$ python -q
>>> import numpy as np
>>> np.set_printoptions(precision=3, suppress=True, linewidth=200, floatmode="fixed")
>>> E = np.load("mat.npy")
>>> print(E)
[[ 15  -9 -15   9]
 [ -3   9   3  -9]
 [ 15  -9 -25  15]
 [ -3   9   5 -15]]
>>> w1 = np.array([[3, 1, 1, 2], [3, 3, 1, 1], [0, 0, 3, 0], [3, 2, 3, 0]])
>>> b = np.array([8, -7, 1, 6])
>>> hid = np.maximum(E @ w1 + b, 0)
>>> print(hid)
[[53  0  0 27]
 [ 0  0  0  9]
 [71 11  0 27]
 [ 0  0  0  9]]
>>> print((hid > 0).astype(int))
[[1 0 0 1]
 [0 0 0 1]
 [1 1 0 1]
 [0 0 0 1]]
>>> print((hid > 0).mean(axis=0))
[0.500 0.250 0.000 1.000]
>>> C = np.array([[-5, 4, -4], [-4, 2, 1], [2, -2, 0], [4, 0, -4]])
>>> print(w1 @ C)
[[ -9  12 -19]
 [-21  16 -13]
 [  6  -6   0]
 [-17  10 -10]]
>>> print((hid @ C).round(6).argmax(axis=1))
[1 0 1 0]
>>> print(np.abs(np.diag(np.linalg.qr(hid)[1])) > 1e-9)
[ True  True False  True]
>>> print(np.unique(hid.round(6), axis=0).shape)
(3, 4)
>>> rng = np.random.default_rng(2820)
>>> Y = E + rng.integers(-2, 3, (4, 1)) @ rng.integers(-2, 3, (1, 4))
>>> print(Y)
[[ 15 -13 -19  11]
 [ -3  13   7 -11]
 [ 15 -11 -27  16]
 [ -3  13   9 -17]]
>>> print(np.abs(Y - E).sum(axis=1))
[10 10  5 10]
>>> print(np.linalg.matrix_rank(Y - E, tol=1e-8))
1
>>> w, evecs = np.linalg.eig(Y)
>>> print(w)
[-23.888  -5.738   8.491   5.135]
>>> print(round(np.prod(w), 3))
5976.0
>>> print(np.sort(np.linalg.eigvals(Y @ Y)))
[ 26.367  32.925  72.093 570.615]
>>> th = np.radians(180)
>>> r_ = np.eye(4)
>>> r_[1, 1] = r_[3, 3] = np.cos(th)
>>> r_[1, 3], r_[3, 1] = -np.sin(th), np.sin(th)
>>> print(r_.round(3) + 0)
[[ 1.000  0.000  0.000  0.000]
 [ 0.000 -1.000  0.000  0.000]
 [ 0.000  0.000  1.000  0.000]
 [ 0.000  0.000  0.000 -1.000]]
>>> Y = E @ r_.T
>>> print(np.abs(Y - E).max(axis=0))
[ 0.000 18.000  0.000 30.000]
>>> print(np.linalg.svd(E, compute_uv=False), np.linalg.svd(Y, compute_uv=False))
[45.546 13.515  5.327  1.581] [45.546 13.515  5.327  1.581]
>>> print(np.allclose(np.linalg.norm(E, axis=1), np.linalg.norm(Y, axis=1)))
True
>>> X = np.load("block15.npy")
>>> print(X)
[[ 1  0  0  0  0  0  0  0  0  0  0  0]
 [ 0  1  0  0  0  0  0  0  0  0  0  0]
 [ 0 -3  1  0  0  0  0  0  0  0  0  0]
 [-2 -1 -1  1  0  0  0  0  0  0  0  0]
 [-2  1  2  1  1  0  0  0  0  0  0  0]
 [ 0  0  0 -2  3  1  0  0  0  0  0  0]
 [-2 -2 -1 -3 -3  3  1  0  0  0  0  0]
 [-2  3  3 -1  3 -3  3  1  0  0  0  0]
 [-2 -3 -2  3 -3 -3  0 -1  1  0  0  0]
 [ 0  0  3  0 -2  3  0  0  3  1  0  0]
 [ 0 -1  0 -2 -2  2  2 -3 -1 -2  1  0]
 [-1 -1 -2 -3  2 -1  2  0 -2 -3  2  1]]
>>> # triangular, det is the product of the diagonal
>>> labels = rng.permutation(12)
>>> print(labels)
[ 2  3  4 10  0  7  8 11  1  9  6  5]
>>> Y = X[labels][:, labels]
>>> print(np.sort(np.abs(np.linalg.eigvals(Y))))
[1.000 1.000 1.000 1.000 1.000 1.000 1.000 1.000 1.000 1.000 1.000 1.000]
>>> print(np.trace(Y))
12
>>> print(round(np.linalg.det(Y), 3), np.round(np.linalg.det(X[labels]), 3))
1.0 1.0
>>> print(np.allclose(Y, X))
False
>>> Uu, s, vt = np.linalg.svd(X)
>>> print(s.round(3) + 0)
[9.397 8.385 7.545 5.635 3.803 3.192 2.527 1.755 1.522 0.540 0.022 0.000]
>>> print(np.argmax(s[:-1] / (s[1:] + 1e-6)) + 1)
11
>>> Y = Uu[:, :11] @ np.diag(s[:11]) @ vt[:11]
>>> print(np.round(np.linalg.norm(X - Y) / np.linalg.norm(X), 3))
0.0
>>> print(Y.round(3) + 0)
[[ 1.000  0.000  0.000  0.000  0.000  0.000  0.000  0.000  0.000  0.000  0.000  0.000]
 [ 0.000  1.000  0.000  0.000  0.000  0.000  0.000  0.000  0.000  0.000  0.000  0.000]
 [ 0.000 -3.000  1.000  0.000  0.000  0.000  0.000  0.000  0.000  0.000  0.000  0.000]
 [-2.000 -1.000 -1.000  1.000  0.000  0.000  0.000  0.000  0.000  0.000  0.000  0.000]
 [-2.000  1.000  2.000  1.000  1.000  0.000  0.000  0.000  0.000  0.000  0.000  0.000]
 [ 0.000  0.000  0.000 -2.000  3.000  1.000  0.000  0.000  0.000  0.000  0.000  0.000]
 [-2.000 -2.000 -1.000 -3.000 -3.000  3.000  1.000  0.000  0.000  0.000  0.000  0.000]
 [-2.000  3.000  3.000 -1.000  3.000 -3.000  3.000  1.000  0.000  0.000  0.000  0.000]
 [-2.000 -3.000 -2.000  3.000 -3.000 -3.000  0.000 -1.000  1.000  0.000  0.000  0.000]
 [ 0.000  0.000  3.000  0.000 -2.000  3.000  0.000  0.000  3.000  1.000  0.000  0.000]
 [ 0.000 -1.000  0.000 -2.000 -2.000  2.000  2.000 -3.000 -1.000 -2.000  1.000  0.000]
 [-1.000 -1.000 -2.000 -3.000  2.000 -1.000  2.000  0.000 -2.000 -3.000  2.000  1.000]]
>>> print(np.linalg.matrix_rank(X, rtol=0.05))
10
>>> Y = X / np.linalg.norm(X, axis=1, keepdims=True)
>>> gram = Y @ Y.T
>>> print(np.argwhere(np.triu(np.abs(gram) > 0.95, 1)))
[]
>>> print((gram - 2 * np.eye(12)).round(6).argmax(axis=1))
[ 1  7  8  8  7 11 10  4  3  6  6  5]
>>> f = np.array([-3, 0, -3, -2])
>>> Y = E + np.outer(f, np.eye(4)[3])
>>> print(np.linalg.matrix_rank(Y - E))
1
>>> print(Y)
[[ 15.000  -9.000 -15.000   6.000]
 [ -3.000   9.000   3.000  -9.000]
 [ 15.000  -9.000 -25.000  12.000]
 [ -3.000   9.000   5.000 -17.000]]
>>> K = np.abs(np.array([[3, -4, -2, 9, -1, 3, -4, 7],
...     [-7, 1, -6, -4, 2, 3, -3, 5],
...     [9, 0, 6, 8, -3, 6, 6, -4],
...     [4, -5, -4, -4, -6, 7, -8, 8],
...     [-1, 6, -4, -3, -8, -9, -5, -5],
...     [-8, 4, 3, -1, -3, -6, -3, -8],
...     [-7, 2, 2, 7, -7, -8, 7, 6],
...     [1, -8, -1, -8, -4, -4, 0, 1]])) + np.eye(8)
>>> K = K / K.sum(axis=1, keepdims=True)
>>> print(K)
[[0.118 0.118 0.059 0.265 0.029 0.088 0.118 0.206]
 [0.219 0.062 0.188 0.125 0.062 0.094 0.094 0.156]
 [0.209 0.000 0.163 0.186 0.070 0.140 0.140 0.093]
 [0.085 0.106 0.085 0.106 0.128 0.149 0.170 0.170]
 [0.024 0.143 0.095 0.071 0.214 0.214 0.119 0.119]
 [0.216 0.108 0.081 0.027 0.081 0.189 0.081 0.216]
 [0.149 0.043 0.043 0.149 0.149 0.170 0.170 0.128]
 [0.036 0.286 0.036 0.286 0.143 0.143 0.000 0.071]]
>>> # rows sum to 1
>>> print(np.allclose(X, X.T))
False
>>> print(np.sort(np.abs(np.linalg.eigvals(X))))
[1.000 1.000 1.000 1.000 1.000 1.000 1.000 1.000 1.000 1.000 1.000 1.000]
>>> print(round(np.abs(np.linalg.eigvals(X)).max(), 3))
1.0
>>> print(round(float(np.linalg.det(X)), 3))
1.0
>>> print(np.trace(X))
12
>>> feats = np.load("test3.npy")
>>> print(feats)
[[ -6.387   0.529  -1.436   2.192  -2.936  -1.265  -1.456  -5.604  -2.809   2.696]
 [  4.151  -0.518   0.992  -1.357   1.974   1.015   1.042   3.715   1.663  -1.834]
 [ -8.274   0.728  -1.771   2.824  -3.756  -1.822  -1.762  -7.302  -3.568   3.695]
 [ -1.316   0.284  -0.219   0.628  -0.598  -0.229  -0.517  -1.219  -0.610   0.618]
 [  1.087  -0.252   0.063  -0.214   0.454   0.226   0.344   1.136   0.462  -0.543]
 [  7.570  -0.982   1.545  -2.523   3.554   1.688   1.649   6.812   3.462  -3.266]
 [ -8.050   0.971  -1.748   2.798  -3.587  -1.976  -1.679  -7.393  -3.691   3.477]
 [ 14.216  -1.651   3.169  -4.799   6.509   3.183   3.091  12.769   6.442  -6.601]
 [  7.295  -0.901   1.544  -2.401   3.452   1.670   1.472   6.435   3.340  -3.236]
 [ -3.589   0.476  -0.797   1.298  -1.541  -0.852  -0.842  -3.191  -1.600   1.798]
 [-17.184   1.863  -3.914   5.840  -7.848  -3.844  -3.800 -15.366  -7.758   7.651]
 [  2.506  -0.227   0.500  -0.583   1.076   0.390   0.449   2.218   1.114  -0.926]
 [ 15.174  -1.636   3.483  -5.127   6.649   3.257   3.175  13.215   6.809  -6.932]
 [ -0.719   0.058  -0.153  -0.010  -0.259   0.021  -0.153  -0.727  -0.464   0.368]
 [  3.797  -0.410   0.944  -1.371   1.689   0.948   0.820   3.388   1.796  -1.376]
 [  0.159   0.038   0.014  -0.040   0.052   0.096  -0.107   0.163  -0.009  -0.067]
 [ 19.118  -2.191   4.238  -6.368   8.611   4.141   4.264  16.862   8.482  -8.656]
 [  4.914  -0.602   1.164  -1.808   2.086   1.141   1.143   4.390   2.100  -2.176]
 [-10.290   1.148  -2.278   3.340  -4.771  -2.416  -2.262  -9.124  -4.588   4.497]
 [ 12.853  -1.514   2.886  -4.258   5.792   2.848   2.835  11.603   5.816  -5.603]
 [  1.218  -0.156   0.499  -0.369   0.553   0.155   0.584   1.128   0.312  -0.443]
 [  1.751  -0.243   0.340  -0.656   0.807   0.555   0.471   1.658   0.627  -0.899]
 [ -0.735   0.189  -0.391   0.326  -0.272  -0.169  -0.214  -0.735  -0.438   0.332]
 [  0.287  -0.100   0.067  -0.116   0.021   0.151   0.057   0.191   0.085  -0.044]
 [ -5.979   0.621  -1.332   1.954  -2.634  -1.434  -1.255  -5.429  -2.663   2.709]
 [  8.234  -0.802   1.956  -2.642   3.561   1.730   1.787   7.222   3.549  -3.652]
 [-11.745   1.232  -2.506   3.707  -5.183  -2.708  -2.710 -10.283  -5.274   5.142]
 [ -9.936   1.083  -2.293   3.381  -4.409  -2.335  -2.115  -8.666  -4.414   4.598]
 [  1.789  -0.253   0.364  -0.555   0.734   0.450   0.359   1.544   0.607  -0.759]
 [ -7.029   0.693  -1.547   2.367  -3.069  -1.633  -1.463  -6.039  -3.185   3.025]
 [  8.519  -0.982   1.820  -2.703   3.770   1.841   2.030   7.496   3.699  -3.794]
 [ 10.313  -1.240   2.389  -3.547   4.714   2.198   2.212   9.255   4.521  -4.656]
 [  1.802  -0.195   0.275  -0.833   0.850   0.647   0.385   1.745   0.706  -1.089]
 [ -1.415  -0.054  -0.188   0.478  -0.560  -0.276  -0.321  -1.177  -0.538   0.591]
 [ -2.732   0.290  -0.556   0.881  -1.203  -0.633  -0.570  -2.565  -1.139   1.235]
 [-24.459   2.465  -5.373   8.194 -10.723  -5.463  -5.244 -21.678 -10.876  10.858]
 [-17.391   1.992  -3.964   5.680  -7.858  -3.824  -3.774 -15.419  -7.771   7.679]
 [-11.027   1.168  -2.509   3.519  -4.734  -2.520  -2.458  -9.701  -4.808   4.914]
 [ -8.352   0.776  -1.633   2.868  -3.785  -1.729  -1.974  -7.312  -3.518   3.629]
 [ 18.963  -2.153   4.175  -6.396   8.750   4.329   4.286  16.864   8.418  -8.467]
 [ -4.350   0.266  -0.993   1.586  -1.746  -0.865  -1.219  -3.746  -1.869   2.009]
 [ 13.069  -1.589   2.811  -4.406   5.785   2.999   2.864  11.569   5.829  -5.590]]
>>> Y = np.c_[feats[:, :2] @ np.array([[0, 2], [2, 2]]), np.array([-1, 2, 2, -1, -1, -1, 3, 0, 3, 0, -3, -3, 1, -3, 0, 3, -2, 3, -3, -2, 3, -3, -2, 0, 3, -2, 0, -2, 0, 0, 0, -1, 3, 2, 3, -3, 1, 0, 0, 0, -2, -2])]
>>> print(Y)
[[  1.058 -11.716  -1.000]
 [ -1.036   7.266   2.000]
 [  1.456 -15.092   2.000]
 [  0.568  -2.064  -1.000]
 [ -0.504   1.670  -1.000]
 [ -1.964  13.176  -1.000]
 [  1.942 -14.158   3.000]
 [ -3.302  25.130   0.000]
 [ -1.802  12.788   3.000]
 [  0.952  -6.226   0.000]
 [  3.726 -30.642  -3.000]
 [ -0.454   4.558  -3.000]
 [ -3.272  27.076   1.000]
 [  0.116  -1.322  -3.000]
 [ -0.820   6.774   0.000]
 [  0.076   0.394   3.000]
 [ -4.382  33.854  -2.000]
 [ -1.204   8.624   3.000]
 [  2.296 -18.284  -3.000]
 [ -3.028  22.678  -2.000]
 [ -0.312   2.124   3.000]
 [ -0.486   3.016  -3.000]
 [  0.378  -1.092  -2.000]
 [ -0.200   0.374   0.000]
 [  1.242 -10.716   3.000]
 [ -1.604  14.864  -2.000]
 [  2.464 -21.026   0.000]
 [  2.166 -17.706  -2.000]
 [ -0.506   3.072   0.000]
 [  1.386 -12.672   0.000]
 [ -1.964  15.074   0.000]
 [ -2.480  18.146  -1.000]
 [ -0.390   3.214   3.000]
 [ -0.108  -2.938   2.000]
 [  0.580  -4.884   3.000]
 [  4.930 -43.988  -3.000]
 [  3.984 -30.798   1.000]
 [  2.336 -19.718   0.000]
 [  1.552 -15.152   0.000]
 [ -4.306  33.620   0.000]
 [  0.532  -8.168  -2.000]
 [ -3.178  22.960  -2.000]]
>>> print(np.round(np.linalg.lstsq(feats, Y[:, 0])[0], 3) + 0)
[0.000 2.000 0.000 0.000 0.000 0.000 0.000 0.000 0.000 0.000]
>>> print(np.linalg.matrix_rank(Y))
3
